% python3 -q
>>> import numpy as np
>>> np.set_printoptions(suppress=True, linewidth=120)
>>> def rnd(a):
...     return np.round(a, 1) + 0
... 
>>> data = np.load("a.npy")
>>> data
array([[ 2.2, -1.3, -0.5, -1.5, -2.4, -0.1, -0.5,  0. , -0.9],
       [-0.5,  1.4,  0.2, -1.2,  0.5,  0.4,  0.1, -0.2, -1.5],
       [-0.2,  0.6, -0.2,  0.1,  2. ,  0.3,  0.2,  0.3, -1.5],
       [ 1.5,  1.5,  0.2, -0.1,  0.7,  3.2, -0.4, -1.1, -0.6],
       [ 0.2,  2.1,  0.7,  0.5, -1.4,  0. ,  0.3, -0.5,  1.2],
       [-0.6, -0.5, -1.3,  0.6, -0.1,  0.7,  0. ,  1.4,  2.4],
       [-1. , -0.8,  0.1, -1.4, -1.2, -0.3,  1.4,  1. ,  2.7]])
>>> cov = data.T @ data
>>> np.allclose(cov, cov.T)
True
>>> rnd(np.diag(cov))
array([ 8.8, 11.6,  2.6,  6.3, 13.9, 11.1,  2.5,  4.6, 20.2])
>>> rnd(np.trace(cov)), rnd((data ** 2).sum())
(np.float64(81.4), np.float64(81.4))
>>> (data @ data.T).shape
(7, 7)
>>> rnd(np.linalg.norm(data, axis=1))
array([4. , 2.5, 2.6, 4.1, 3. , 3.3, 3.9])
>>> rnd(np.linalg.norm(data, 2))
np.float64(5.7)
>>> rnd(np.linalg.norm(data, 1)), rnd(np.linalg.norm(data, np.inf))
(np.float64(10.8), np.float64(9.9))
>>> rnd(data[5] @ data[4])
np.float64(0.5)
>>> rnd(np.linalg.norm(data[5], 1)), rnd(np.linalg.norm(data[5], np.inf))
(np.float64(7.6), np.float64(2.4))
>>> rnd(np.linalg.norm(data[5] - data[4]))
np.float64(4.3)
>>> np.linalg.norm(data, axis=1).argmax()
np.int64(3)
